>>> import numpy as np
>>> import numpy.linalg as la
>>> np.set_printoptions(suppress=True, linewidth=140)
>>> rnd = lambda a: np.round(a, 2) + 0
>>> m1 = np.load("m.npy")
>>> rnd(m1)
array([[ -7.12,   0.62,   0.85,   6.87,   6.15,   5.59],
       [-17.  ,   1.64,   4.29,  -9.64,   3.09, -14.41],
       [  2.51,   2.35,  -4.64,   5.25,   0.95,   5.6 ],
       [  8.05,   3.07,  -7.57,   6.09,  -1.21,   7.56],
       [ -2.34,  -0.87,  -0.03,  21.32,  10.61,  22.35],
       [ -3.89,  -0.38,   0.25,  16.58,   9.14,  16.86],
       [  4.13,   3.82,  -6.48,  -2.67,  -3.45,  -2.8 ],
       [-18.12,   1.42,   4.94,  -9.32,   3.75, -14.26],
       [-15.45,  -1.48,   6.07,  12.19,  12.45,   9.87],
       [-12.51,   1.46,   2.5 ,  -3.98,   3.63,  -7.35],
       [-10.01,   0.54,   2.15,   4.45,   6.37,   2.38],
       [ -9.58,   0.2 ,   2.23,   7.11,   7.4 ,   5.39],
       [ 13.93,   5.63, -12.11,  -4.67,  -8.89,  -3.17],
       [  9.64,   4.36,  -9.27,  -0.68,  -5.07,   0.42],
       [-17.7 ,   2.26,   4.09, -14.41,   1.21, -19.78],
       [  2.45,   2.94,  -5.08,   1.31,  -0.83,   1.26],
       [ -1.83,   2.61,  -2.98,  -0.79,   0.17,  -1.85],
       [-15.2 ,   0.86,   4.12,  -2.78,   5.42,  -6.53]])
>>> # rank 3
>>> cent = m1[[14, 6]].astype(float)
>>> for _ in range(4):
...     labels = la.norm(m1[:, None] - cent, axis=-1).argmin(axis=1)
...     cent = np.array([m1[labels == j].mean(axis=0) for j in range(2)])
... 
>>> labels
array([1, 0, 1, 1, 1, 1, 1, 0, 1, 0, 1, 1, 1, 1, 0, 1, 1, 0])
>>> rnd(cent[1] - cent[0])
array([15.37,  0.27, -6.8 , 13.59, -0.82, 17.81])
>>> np.bincount(labels)
array([ 5, 13])
>>> cov = np.cov(m1, rowvar=False)
>>> rnd(np.corrcoef(m1.T))
array([[ 1.  ,  0.67, -0.98,  0.23, -0.67,  0.39],
       [ 0.67,  1.  , -0.8 , -0.57, -1.  , -0.42],
       [-0.98, -0.8 ,  1.  , -0.03,  0.8 , -0.2 ],
       [ 0.23, -0.57, -0.03,  1.  ,  0.57,  0.99],
       [-0.67, -1.  ,  0.8 ,  0.57,  1.  ,  0.42],
       [ 0.39, -0.42, -0.2 ,  0.99,  0.42,  1.  ]])
>>> rnd(m1.std(axis=0))
array([ 9.87,  1.81,  5.28,  8.96,  5.42, 10.42])
>>> cov.shape
(6, 6)
>>> np.argwhere(np.triu(np.abs(np.corrcoef(m1.T)) > 0.8, 1))
array([[0, 2],
       [1, 2],
       [1, 4],
       [2, 4],
       [3, 5]])
>>> rnd(np.corrcoef(m1[:, 4], m1[:, 5])[0, 1])
np.float64(0.42)
>>> rnd(np.polyfit(m1[:, 4], m1[:, 5], 1))
array([ 0.81, -1.91])
>>> np.argsort(-m1.std(axis=0).round(6), kind="stable")
array([5, 0, 3, 4, 2, 1])
>>> Uu, sigma, Vt = la.svd(m1)
>>> rnd(sigma)
array([61.68, 53.75, 16.56,  0.  ,  0.  ,  0.  ])
>>> out = Uu[:, :3] @ np.diag(sigma[:3]) @ Vt[:3]
>>> rnd(la.norm(m1 - out, 2)), rnd(sigma[3])
(np.float64(0.0), np.float64(0.0))
>>> la.matrix_rank(m1, rtol=0.05)
np.int64(3)
>>> la.matrix_rank(out)
np.int64(3)
>>> rnd(np.abs(m1 - out).max())
np.float64(0.0)
>>> rnd(out)
array([[ -7.12,   0.62,   0.85,   6.87,   6.15,   5.59],
       [-17.  ,   1.64,   4.29,  -9.64,   3.09, -14.41],
       [  2.51,   2.35,  -4.64,   5.25,   0.95,   5.6 ],
       [  8.05,   3.07,  -7.57,   6.09,  -1.21,   7.56],
       [ -2.34,  -0.87,  -0.03,  21.32,  10.61,  22.35],
       [ -3.89,  -0.38,   0.25,  16.58,   9.14,  16.86],
       [  4.13,   3.82,  -6.48,  -2.67,  -3.45,  -2.8 ],
       [-18.12,   1.42,   4.94,  -9.32,   3.75, -14.26],
       [-15.45,  -1.48,   6.07,  12.19,  12.45,   9.87],
       [-12.51,   1.46,   2.5 ,  -3.98,   3.63,  -7.35],
       [-10.01,   0.54,   2.15,   4.45,   6.37,   2.38],
       [ -9.58,   0.2 ,   2.23,   7.11,   7.4 ,   5.39],
       [ 13.93,   5.63, -12.11,  -4.67,  -8.89,  -3.17],
       [  9.64,   4.36,  -9.27,  -0.68,  -5.07,   0.42],
       [-17.7 ,   2.26,   4.09, -14.41,   1.21, -19.78],
       [  2.45,   2.94,  -5.08,   1.31,  -0.83,   1.26],
       [ -1.83,   2.61,  -2.98,  -0.79,   0.17,  -1.85],
       [-15.2 ,   0.86,   4.12,  -2.78,   5.42,  -6.53]])
>>> W1 = np.array([[1, 0, 1, 3, 3],
...     [0, 0, 1, 1, 1],
...     [0, 2, 3, 0, 3],
...     [3, 1, 1, 0, 2],
...     [3, 0, 2, 2, 3],
...     [3, 3, 2, 1, 1]])
>>> c = np.array([0, 3, 0, 5, 4])
>>> H = np.maximum(m1 @ W1 + c, 0)
>>> rnd((H > 0).mean(axis=0))
array([0.5 , 0.44, 0.44, 0.56, 0.5 ])
>>> (H > 0).astype(int)
array([[1, 1, 1, 1, 1],
       [0, 0, 0, 0, 0],
       [1, 1, 1, 1, 1],
       [1, 1, 1, 1, 1],
       [1, 1, 1, 1, 1],
       [1, 1, 1, 1, 1],
       [0, 0, 0, 1, 0],
       [0, 0, 0, 0, 0],
       [1, 1, 1, 0, 1],
       [0, 0, 0, 0, 0],
       [1, 1, 1, 0, 1],
       [1, 1, 1, 0, 1],
       [0, 0, 0, 1, 0],
       [0, 0, 0, 1, 0],
       [0, 0, 0, 0, 0],
       [1, 0, 0, 1, 1],
       [0, 0, 0, 1, 0],
       [0, 0, 0, 0, 0]])
>>> la.matrix_rank(H)
np.int64(5)
>>> cent = np.array([[-3, 0, -2], [-3, -3, -2], [-3, 1, -1], [1, -3, 1], [2, 3, 0]])
>>> W1 @ cent
array([[  3,   1,   0],
       [  0,   1,   0],
       [ -9,   6,  -7],
       [-11,   4,  -9],
       [ -7,   5,  -6],
       [-21,  -7, -13]])
>>> (H @ cent).round(6).argmax(axis=1)
array([1, 0, 1, 1, 1, 1, 0, 0, 1, 0, 1, 1, 0, 0, 0, 2, 0, 0])
>>> mat = np.loadtxt("case17.csv", delimiter=",")
>>> rnd(mat)
array([[ -7.72, -14.54, -15.3 ,   7.17],
       [ -6.65, -12.64, -13.08,   6.37],
       [ -5.47, -10.52, -10.58,   5.43],
       [ -4.57,  -8.88,  -8.66,   4.66],
       [ -2.9 ,  -5.76,  -5.02,   3.04],
       [ -2.46,  -4.91,  -4.04,   2.55],
       [ -2.14,  -4.28,  -3.32,   2.18],
       [ -2.07,  -4.14,  -3.15,   2.08],
       [ -1.72,  -3.43,  -2.37,   1.64],
       [ -1.26,  -2.48,  -1.35,   1.  ],
       [ -0.95,  -1.82,  -0.73,   0.54],
       [ -0.64,  -1.14,  -0.23,   0.12],
       [ -0.51,  -0.87,  -0.1 ,  -0.01],
       [  5.13,   6.84,   2.37,   3.48],
       [ 11.65,  15.6 ,   7.73,   7.01],
       [ 16.64,  22.38,  12.41,   9.34],
       [ 17.09,  22.99,  12.85,   9.53],
       [ 18.71,  25.21,  14.44,  10.24],
       [ 18.86,  25.42,  14.59,  10.31],
       [ 20.26,  27.34,  15.99,  10.9 ],
       [ 23.96,  32.42,  19.77,  12.42]])
>>> cov = np.cov(mat, rowvar=False)
>>> rnd(la.eigvalsh(cov)[::-1])
array([447.27,  10.01,   0.19,   0.  ])
>>> rnd(cov)
array([[109.55, 158.  , 103.77,  32.82],
       [158.  , 228.66, 151.52,  45.17],
       [103.77, 151.52, 103.28,  25.72],
       [ 32.82,  45.17,  25.72,  15.97]])
>>> rnd(np.corrcoef(mat.T))
array([[1.  , 1.  , 0.98, 0.78],
       [1.  , 1.  , 0.99, 0.75],
       [0.98, 0.99, 1.  , 0.63],
       [0.78, 0.75, 0.63, 1.  ]])
>>> np.argwhere(np.triu(np.abs(np.corrcoef(mat.T)) > 0.8, 1))
array([[0, 1],
       [0, 2],
       [1, 2]])
>>> rnd(np.polyfit(mat[:, 3], mat[:, 0], 1))
array([ 2.06, -6.33])
>>> rk = la.matrix_rank(mat)
>>> rk
np.int64(3)
>>> N = la.svd(mat)[2][rk:].T
>>> rnd(N @ N.T)
array([[ 0.71, -0.4 , -0.07, -0.2 ],
       [-0.4 ,  0.23,  0.04,  0.12],
       [-0.07,  0.04,  0.01,  0.02],
       [-0.2 ,  0.12,  0.02,  0.06]])
>>> N.shape
(4, 1)
>>> f = np.array([0, 4, 2, 2, 2, 0, 4]) + 0.5
>>> F = np.eye(7) - 2 * np.outer(f, f) / (f @ f)
>>> rnd(F)
array([[ 0.99, -0.08, -0.04, -0.04, -0.04, -0.01, -0.08],
       [-0.08,  0.32, -0.38, -0.38, -0.38, -0.08, -0.68],
       [-0.04, -0.38,  0.79, -0.21, -0.21, -0.04, -0.38],
       [-0.04, -0.38, -0.21,  0.79, -0.21, -0.04, -0.38],
       [-0.04, -0.38, -0.21, -0.21,  0.79, -0.04, -0.38],
       [-0.01, -0.08, -0.04, -0.04, -0.04,  0.99, -0.08],
       [-0.08, -0.68, -0.38, -0.38, -0.38, -0.08,  0.32]])
>>> # symmetric, so the eigenvalues are real
>>> Uu, sigma, Vt = la.svd(F, full_matrices=False)
>>> rnd(np.cumsum(sigma ** 2) / np.sum(sigma ** 2))
array([0.14, 0.29, 0.43, 0.57, 0.71, 0.86, 1.  ])
>>> rnd(sigma)
array([1., 1., 1., 1., 1., 1., 1.])
>>> rnd(np.sqrt((sigma ** 2).sum())), rnd(la.norm(F))
(np.float64(2.65), np.float64(2.65))
>>> rnd(Uu.T @ F @ Vt.T)
array([[1., 0., 0., 0., 0., 0., 0.],
       [0., 1., 0., 0., 0., 0., 0.],
       [0., 0., 1., 0., 0., 0., 0.],
       [0., 0., 0., 1., 0., 0., 0.],
       [0., 0., 0., 0., 1., 0., 0.],
       [0., 0., 0., 0., 0., 1., 0.],
       [0., 0., 0., 0., 0., 0., 1.]])
>>> ev, vecs = la.eigh(F)
>>> vec = np.array([-1, -2, -2, -2, -1, -2, 2])
>>> rnd(vecs * np.maximum(ev, 0) @ vecs.T)
array([[ 1.  , -0.04, -0.02, -0.02, -0.02,  0.  , -0.04],
       [-0.04,  0.66, -0.19, -0.19, -0.19, -0.04, -0.34],
       [-0.02, -0.19,  0.9 , -0.1 , -0.1 , -0.02, -0.19],
       [-0.02, -0.19, -0.1 ,  0.9 , -0.1 , -0.02, -0.19],
       [-0.02, -0.19, -0.1 , -0.1 ,  0.9 , -0.02, -0.19],
       [ 0.  , -0.04, -0.02, -0.02, -0.02,  1.  , -0.04],
       [-0.04, -0.34, -0.19, -0.19, -0.19, -0.04,  0.66]])
>>> rnd(np.abs(F).sum(axis=1).max()), rnd(np.abs(ev).max())
(np.float64(2.28), np.float64(1.0))
>>> rnd(la.eigvalsh(F[1:, 1:]))
array([-0.99,  1.  ,  1.  ,  1.  ,  1.  ,  1.  ])
>>> rnd(vecs * np.abs(ev) @ vecs.T)
array([[1., 0., 0., 0., 0., 0., 0.],
       [0., 1., 0., 0., 0., 0., 0.],
       [0., 0., 1., 0., 0., 0., 0.],
       [0., 0., 0., 1., 0., 0., 0.],
       [0., 0., 0., 0., 1., 0., 0.],
       [0., 0., 0., 0., 0., 1., 0.],
       [0., 0., 0., 0., 0., 0., 1.]])
>>> blk = np.stack([F, 2 * F, F[::-1]])
>>> rnd(la.det(blk))
array([  -1., -128.,    1.])
>>> la.matrix_rank(blk)
array([7, 7, 7])
>>> W0 = np.array([[3, 2, -1], [3, 3, 3]])
>>> W0[:, 2] = 3 * W0[:, 1]
>>> W0
array([[3, 2, 6],
       [3, 3, 9]])
>>> th = np.radians(120)
>>> Rm = np.eye(3)
>>> Rm[2, 2] = Rm[1, 1] = np.cos(th)
>>> Rm[2, 1], Rm[1, 2] = -np.sin(th), np.sin(th)
>>> rnd(Rm)
array([[ 1.  ,  0.  ,  0.  ],
       [ 0.  , -0.5 ,  0.87],
       [ 0.  , -0.87, -0.5 ]])
>>> out = W0 @ Rm.T
>>> np.allclose(W0 @ W0.T, out @ out.T)
True
>>> np.allclose(la.norm(W0, axis=1), la.norm(out, axis=1))
True
>>> rnd(np.abs(out - W0).max(axis=0))
array([ 0.  ,  3.29, 16.1 ])
>>> arr = np.load("test3.npy")
>>> arr
array([[ 4,  0,  0,  0, 12],
       [ 0, 25, 12,  2,  0],
       [13,  0,  6, 11, 13],
       [ 5,  0,  9,  3,  2],
       [11, 25,  5,  9,  4],
       [ 4,  3, 18,  7,  0],
       [ 5,  0,  0,  0, 15],
       [11,  0,  0,  1, 20],
       [ 0,  0, 10,  0,  0],
       [16,  1,  0,  6, 28],
       [14,  7,  0,  6, 26],
       [ 1, 17,  2,  1,  3],
       [ 1,  0,  2,  0,  9],
       [11,  0, 18, 19,  0],
       [ 0,  0,  8,  0,  0],
       [20,  7,  0,  6, 20],
       [ 6,  0,  8,  9, 11],
       [10,  0, 15, 15,  4],
       [11, 17,  0,  0, 13],
       [ 8,  3,  3,  3,  8],
       [ 0,  9,  3,  0,  0],
       [17,  0, 16, 20,  3],
       [12,  0,  4, 12, 13],
       [ 0,  0, 14,  5,  0],
       [12,  0, 10,  9,  7],
       [12,  0,  6,  8,  9],
       [ 0, 17,  8,  2,  0],
       [12,  0,  0,  3, 18],
       [10, 11,  0,  0,  7],
       [14,  0, 11,  9,  4],
       [ 9,  9,  5, 11,  8],
       [ 0,  9,  0,  0, 13],
       [10,  5, 11,  8,  0]])
>>> dist = la.norm(arr[:, None] - arr[None], axis=-1)
>>> rnd(dist[:5, :5])
array([[ 0.  , 30.55, 15.46, 13.82, 29.05],
       [30.55,  0.  , 32.86, 25.77, 15.33],
       [15.46, 32.86,  0.  , 16.06, 26.74],
       [13.82, 25.77, 16.06,  0.  , 26.78],
       [29.05, 15.33, 26.74, 26.78,  0.  ]])
>>> np.flatnonzero(dist[7] < dist.mean() / 2)
array([ 6,  7, 27])
>>> dist.mean(axis=1).argmax()
np.int64(1)
>>> dist[7].round(6).argsort(kind="stable")[:4]
array([ 7, 27,  6,  0])
>>> la.matrix_rank(dist ** 2)
np.int64(7)
>>> dist.shape
(33, 33)
>>> (dist + 1e9 * np.eye(33)).round(6).argmin(axis=1)
array([ 6, 26, 22,  8,  1, 23,  0, 27, 14, 10,  9, 26,  0, 17,  8, 10, 25, 13, 28,  0, 11, 13,  2,  8, 29, 24, 11,  7, 18, 24, 25,  0, 29])
